$ python -q
>>> import numpy as np
>>> np.set_printoptions(precision=4, suppress=True, linewidth=200)
>>> F = np.loadtxt("x.csv", delimiter=",")
>>> F
array([[0., 0., 0., 0., 0., 0., 2.],
       [0., 1., 0., 0., 0., 0., 0.],
       [0., 0., 0., 0., 2., 0., 0.],
       [3., 0., 0., 0., 0., 0., 0.],
       [0., 0., 0., 2., 0., 0., 0.],
       [0., 0., 0., 0., 0., 0., 0.],
       [0., 0., 0., 0., 0., 2., 0.]])
>>> # 2 groups of indices that never mix
>>> (np.linalg.matrix_power((F != 0) + (F.T != 0) + np.eye(7), 7) > 0).astype(int)
array([[1, 0, 1, 1, 1, 1, 1],
       [0, 1, 0, 0, 0, 0, 0],
       [1, 0, 1, 1, 1, 1, 1],
       [1, 0, 1, 1, 1, 1, 1],
       [1, 0, 1, 1, 1, 1, 1],
       [1, 0, 1, 1, 1, 1, 1],
       [1, 0, 1, 1, 1, 1, 1]])
>>> np.sort(np.linalg.eigvals(F).real)
array([0., 0., 0., 0., 0., 0., 1.])
>>> M2 = np.array([[9, 4, -9],
...     [9, 7, 7],
...     [-6, -3, -1],
...     [1, 0, -8],
...     [4, 9, -6],
...     [-9, 7, 4],
...     [6, -3, 2]])
>>> np.einsum("ij->j", F)
array([3., 1., 0., 2., 2., 2., 2.])
>>> M2.T @ F.T
array([[ 12.,   9.,   8.,  27.,   2.,   0., -18.],
       [ -6.,   7.,  18.,  12.,   0.,   0.,  14.],
       [  4.,   7., -12., -27., -16.,   0.,   8.]])
>>> np.einsum("ik,kj->ij", F, M2)
array([[ 12.,  -6.,   4.],
       [  9.,   7.,   7.],
       [  8.,  18., -12.],
       [ 27.,  12., -27.],
       [  2.,   0., -16.],
       [  0.,   0.,   0.],
       [-18.,  14.,   8.]])
>>> F @ M2
array([[ 12.,  -6.,   4.],
       [  9.,   7.,   7.],
       [  8.,  18., -12.],
       [ 27.,  12., -27.],
       [  2.,   0., -16.],
       [  0.,   0.,   0.],
       [-18.,  14.,   8.]])
>>> O, _ = np.linalg.qr(np.array([[-1.2, 0.8, -1.3, 1.0, 1.5],
...     [-0.8, -0.2, 0.5, 0.0, -0.9],
...     [-1.0, -1.1, 1.5, -1.2, 0.6],
...     [-1.3, 1.3, -1.8, 0.0, 1.9],
...     [0.9, 0.4, -0.1, 1.2, 1.3]]))
>>> mat = O[:, :5]
>>> mat
array([[-0.508 ,  0.307 , -0.209 ,  0.7613,  0.1563],
       [-0.3387, -0.1845,  0.6057,  0.1541, -0.6787],
       [-0.4233, -0.6818,  0.1986, -0.0677,  0.5585],
       [-0.5503,  0.5626,  0.1675, -0.577 ,  0.1402],
       [ 0.381 ,  0.3005,  0.7224,  0.2434,  0.4282]])
>>> M2 = np.linalg.invert(mat)
Traceback (most recent call last):
  File "<python-input-15>", line 1, in <module>
    M2 = np.linalg.invert(mat)
         ^^^^^^^^^^^^^^^^
AttributeError: module 'numpy.linalg' has no attribute 'invert'
>>> M2 = np.linalg.inv(mat)
>>> (np.abs(M2) > 1e-9).astype(int)
array([[1, 1, 1, 1, 1],
       [1, 1, 1, 1, 1],
       [1, 1, 1, 1, 1],
       [1, 1, 1, 1, 1],
       [1, 1, 1, 1, 1]])
>>> np.round(mat @ M2, 4) + 0
array([[1., 0., 0., 0., 0.],
       [0., 1., 0., 0., 0.],
       [0., 0., 1., 0., 0.],
       [0., 0., 0., 1., 0.],
       [0., 0., 0., 0., 1.]])
>>> np.linalg.inv(M2)
array([[-0.508 ,  0.307 , -0.209 ,  0.7613,  0.1563],
       [-0.3387, -0.1845,  0.6057,  0.1541, -0.6787],
       [-0.4233, -0.6818,  0.1986, -0.0677,  0.5585],
       [-0.5503,  0.5626,  0.1675, -0.577 ,  0.1402],
       [ 0.381 ,  0.3005,  0.7224,  0.2434,  0.4282]])
>>> round(float(np.linalg.det(mat) * np.linalg.det(M2)), 4)
1.0
>>> M2
array([[-0.508 , -0.3387, -0.4233, -0.5503,  0.381 ],
       [ 0.307 , -0.1845, -0.6818,  0.5626,  0.3005],
       [-0.209 ,  0.6057,  0.1986,  0.1675,  0.7224],
       [ 0.7613,  0.1541, -0.0677, -0.577 ,  0.2434],
       [ 0.1563, -0.6787,  0.5585,  0.1402,  0.4282]])
>>> np.round(np.linalg.slogdet(mat)[0], 4)
np.float64(1.0)
>>> np.allclose(M2, mat.T)
True
